In [1]: import numpy as np

In [2]: np.set_printoptions(suppress=True, linewidth=160)

In [3]: rnd = lambda a: np.round(a, 2) + 0

In [4]: F = np.load("out11.npy")

In [5]: F
Out[5]: 
array([[-11.43,  -6.39,  17.01, -15.98],
       [-11.69,  -6.27,  16.01, -14.3 ],
       [-11.64,  -6.35,  15.53, -14.86],
       [ -2.67,  25.11,  -2.5 ,   9.35],
       [ -4.1 ,  -3.15,   7.67, -16.63],
       [ -5.  ,  -3.14,   6.69, -14.83],
       [-12.44,  -4.26,  16.48, -17.68],
       [-12.3 ,  -8.15,  17.78, -17.33],
       [ -3.36,  24.54,  -3.81,   9.71],
       [-10.92,  -6.13,  18.3 , -14.86],
       [-12.62,  -4.75,  17.33, -15.97],
       [ -2.82,  24.08,  -4.57,   9.45],
       [ -4.17,  -2.83,   5.83, -13.73],
       [ -2.  ,  24.18,  -2.95,  10.88],
       [ -4.06,  -5.01,   6.03, -15.18],
       [-12.82,  -5.76,  16.82, -14.98],
       [ -4.17,  -3.67,   5.17, -16.06],
       [ -1.51,  23.65,  -6.04,  11.49],
       [ -3.07,  22.99,  -3.57,  12.58],
       [-12.27,  -6.34,  16.55, -15.22],
       [ -1.25,  22.78,  -4.48,  10.  ],
       [ -0.88,  22.71,  -2.05,   9.77],
       [ -2.99,  -1.2 ,   6.54, -16.45],
       [ -3.21,  23.36,  -3.2 ,  10.8 ],
       [-11.57,  -7.36,  17.7 , -14.65],
       [ -3.49,  -3.65,   6.29, -14.06],
       [-11.65,  -5.16,  16.35, -15.42]])

In [6]: hat = F @ np.linalg.solve(F.T @ F, F.T)

In [7]: print(rnd(np.linalg.eigvalsh(hat)))
[0. 0. 0. 0. 0. 0. 0. 0. 0. 0. 0. 0. 0. 0. 0. 0. 0. 0. 0. 0. 0. 0. 0. 1. 1. 1. 1.]

In [8]: rnd(np.trace(hat))
Out[8]: np.float64(4.0)

In [9]: G = np.cov(F, rowvar=False)

In [10]: print(rnd(np.corrcoef(F[:, 3], F[:, 1])[0, 1]))
0.99

In [11]: G.shape
Out[11]: (4, 4)

In [12]: rnd(F.std(axis=0))
Out[12]: array([ 4.47, 13.61,  8.88, 12.26])

In [13]: rnd(np.polyfit(F[:, 3], F[:, 1], 1))
Out[13]: array([ 1.1 , 12.08])

In [14]: Z = F[[6, 8]].astype(float)

In [15]: for _ in range(4):
    ...:     lab = np.linalg.norm(F[:, None] - Z, axis=-1).argmin(axis=1)
    ...:     Z = np.array([F[lab == j].mean(axis=0) for j in range(2)])
    ...: 

In [16]: lab
Out[16]: array([0, 0, 0, 1, 0, 0, 0, 0, 1, 0, 0, 1, 0, 1, 0, 0, 0, 1, 1, 0, 1, 1, 0, 1, 0, 0, 0])

In [17]: np.abs(Z[1] - Z[0]).argmax()
Out[17]: np.int64(1)

In [18]: rnd(Z)
Out[18]: 
array([[ -8.85,  -4.98,  12.78, -15.46],
       [ -2.31,  23.71,  -3.69,  10.45]])

In [19]: r0 = np.array([3, -3])

In [20]: print(rnd(np.correlate(F[23], F[0], "full")))
[  51.3  -427.89  469.   -339.6   -62.85  -32.44 -123.44]

In [21]: r0 = np.array([2, 2, 2, 0, 0])

In [22]: rng = np.random.default_rng(3639)

In [23]: data = np.outer(rng.normal(size=10), r0) + 0.02 * rng.normal(size=(10, 5))

In [24]: rnd(data)
Out[24]: 
array([[ 0.83,  0.84,  0.84, -0.01,  0.  ],
       [ 1.84,  1.83,  1.81, -0.01, -0.02],
       [-1.03, -1.01, -1.01, -0.01,  0.  ],
       [ 0.38,  0.41,  0.43,  0.01,  0.02],
       [ 4.49,  4.45,  4.48, -0.02,  0.  ],
       [-0.32, -0.34, -0.3 ,  0.  , -0.02],
       [ 1.44,  1.42,  1.39, -0.01,  0.04],
       [-2.45, -2.41, -2.37,  0.05, -0.01],
       [-0.89, -0.91, -0.97, -0.01,  0.  ],
       [-3.02, -3.02, -3.02,  0.  , -0.01]])

In [25]: Ac = data - data.mean(axis=0)

In [26]: vecs = np.linalg.svd(Ac)[2][:1]

In [27]: M2 = Ac - Ac @ vecs.T @ vecs

In [28]: rnd(np.diag(vecs.T @ vecs))
Out[28]: array([0.34, 0.33, 0.33, 0.  , 0.  ])

In [29]: rnd(np.linalg.norm(M2) / np.linalg.norm(Ac))
Out[29]: np.float64(0.01)

In [30]: Uu, sigma, Vh = np.linalg.svd(data, full_matrices=False)

In [31]: print(rnd(np.cumsum(sigma ** 2) / np.sum(sigma ** 2)))
[1. 1. 1. 1. 1.]

In [32]: print(Uu.shape, sigma.shape, Vh.shape)
(10, 5) (5,) (5, 5)

In [33]: (sigma > 1e-8).sum()
Out[33]: np.int64(5)

In [34]: X = np.load("a.npy")

In [35]: print(X)
[[-2 -1  0  1  2  3  4]
 [ 5  6  7  8  9 10 11]
 [12 13 14 15 16 17 18]
 [19 20 21 22 23 24 25]]

In [36]: M2 = np.array([[1, -3, 0],
    ...:     [-2, 3, -1],
    ...:     [-3, 0, 3],
    ...:     [-3, 3, 1],
    ...:     [3, 1, 1],
    ...:     [3, 0, 2],
    ...:     [-1, 2, 3]])

In [37]: np.einsum("ij->j", X)
Out[37]: array([34, 38, 42, 46, 50, 54, 58])

In [38]: np.einsum("ik,kj->ji", X, M2)
Out[38]: 
array([[  8,  -6, -20, -34],
       [ 16,  58, 100, 142],
       [ 22,  85, 148, 211]])

In [39]: np.vstack([X, M2.T]).shape
Out[39]: (7, 7)

In [40]: np.linalg.matrix_rank(np.vstack([X, M2.T]))
Out[40]: np.int64(5)

In [41]: np.einsum("ij,ij->i", X, X)
Out[41]: array([  35,  476, 1603, 3416])

In [42]: print(np.linalg.matrix_rank(X, rtol=0.1))
1

In [43]: np.linalg.cond(X) > 100
Out[43]: np.True_

In [44]: print(rnd(np.linalg.norm(X, 2) / np.linalg.norm(X)))
1.0

In [45]: np.argsort(-np.linalg.norm(X, axis=0).round(6), kind="stable")[:3]
Out[45]: array([6, 5, 4])

In [46]: M2 = np.array([[0, 0, 0, 2], [0, 2, 2, 0], [2, 0, 1, -1], [-1, -2, 1, -2]])

In [47]: A = np.triu(M2)

In [48]: A
Out[48]: 
array([[ 0,  0,  0,  2],
       [ 0,  2,  2,  0],
       [ 0,  0,  1, -1],
       [ 0,  0,  0, -2]])

In [49]: M2 = A + rng.integers(-2, 3, (4, 3)) @ rng.integers(-2, 3, (3, 4))

In [50]: M2
Out[50]: 
array([[ 6, -2,  6, 12],
       [ 4, -6,  0,  2],
       [ 2,  0,  1, -5],
       [ 3,  2,  4,  0]])

In [51]: rnd(np.linalg.svd(M2 - A, compute_uv=False))
Out[51]: array([14.66,  9.01,  4.56,  0.  ])

In [52]: M2 - A
Out[52]: 
array([[ 6, -2,  6, 10],
       [ 4, -8, -2,  2],
       [ 2,  0,  0, -4],
       [ 3,  2,  4,  2]])

In [53]: rnd(np.linalg.det(M2.T))
Out[53]: np.float64(0.0)

In [54]: np.kron(np.eye(2, dtype=int), M2)
Out[54]: 
array([[ 6, -2,  6, 12,  0,  0,  0,  0],
       [ 4, -6,  0,  2,  0,  0,  0,  0],
       [ 2,  0,  1, -5,  0,  0,  0,  0],
       [ 3,  2,  4,  0,  0,  0,  0,  0],
       [ 0,  0,  0,  0,  6, -2,  6, 12],
       [ 0,  0,  0,  0,  4, -6,  0,  2],
       [ 0,  0,  0,  0,  2,  0,  1, -5],
       [ 0,  0,  0,  0,  3,  2,  4,  0]])

In [55]: rnd(np.poly(M2))
Out[55]: array([   1.,   -1.,  -60., -286.,    0.])

In [56]: rnd(np.linalg.eigvals(M2).sum().real)
Out[56]: np.float64(1.0)

In [57]: M2 = A / np.sqrt((A ** 2).mean(axis=1, keepdims=True))

In [58]: A - A.mean(axis=1, keepdims=True)
Out[58]: 
array([[-0.5, -0.5, -0.5,  1.5],
       [-1. ,  1. ,  1. , -1. ],
       [ 0. ,  0. ,  1. , -1. ],
       [ 0.5,  0.5,  0.5, -1.5]])

In [59]: print(rnd(np.linalg.norm(M2, axis=1)))
[2. 2. 2. 2.]

In [60]: feats = np.abs(np.array([[2, 1, 2, 1, 0, 0],
    ...:     [2, 1, 0, 1, 2, 1],
    ...:     [0, 2, 1, 0, 0, 2],
    ...:     [2, 1, 0, 1, 0, 0],
    ...:     [0, 0, 2, 1, 0, 1],
    ...:     [2, 1, 2, 1, 2, 1]])) + np.eye(6)

In [61]: feats = feats / feats.sum(axis=1, keepdims=True)

In [62]: rnd(feats)
Out[62]: 
array([[0.43, 0.14, 0.29, 0.14, 0.  , 0.  ],
       [0.25, 0.25, 0.  , 0.12, 0.25, 0.12],
       [0.  , 0.33, 0.33, 0.  , 0.  , 0.33],
       [0.4 , 0.2 , 0.  , 0.4 , 0.  , 0.  ],
       [0.  , 0.  , 0.4 , 0.2 , 0.2 , 0.2 ],
       [0.2 , 0.1 , 0.2 , 0.1 , 0.2 , 0.2 ]])

In [63]: # row-stochastic, so 1 is an eigenvalue

In [64]: rnd((feats - feats.T) / 2)
Out[64]: 
array([[ 0.  , -0.05,  0.14, -0.13,  0.  , -0.1 ],
       [ 0.05,  0.  , -0.17, -0.04,  0.12,  0.01],
       [-0.14,  0.17,  0.  ,  0.  , -0.2 ,  0.07],
       [ 0.13,  0.04,  0.  ,  0.  , -0.1 , -0.05],
       [ 0.  , -0.12,  0.2 ,  0.1 ,  0.  ,  0.  ],
       [ 0.1 , -0.01, -0.07,  0.05,  0.  ,  0.  ]])

In [65]: np.allclose(feats, feats.T)
Out[65]: False

In [66]: rnd(np.linalg.matrix_power(feats, 3))
Out[66]: 
array([[0.25, 0.21, 0.19, 0.14, 0.08, 0.13],
       [0.23, 0.18, 0.21, 0.16, 0.08, 0.13],
       [0.2 , 0.17, 0.21, 0.13, 0.13, 0.16],
       [0.31, 0.19, 0.17, 0.19, 0.06, 0.08],
       [0.2 , 0.2 , 0.19, 0.13, 0.11, 0.17],
       [0.21, 0.19, 0.21, 0.14, 0.09, 0.15]])

In [67]: rnd(np.abs(np.linalg.eigvals(feats)).max())
Out[67]: np.float64(1.0)
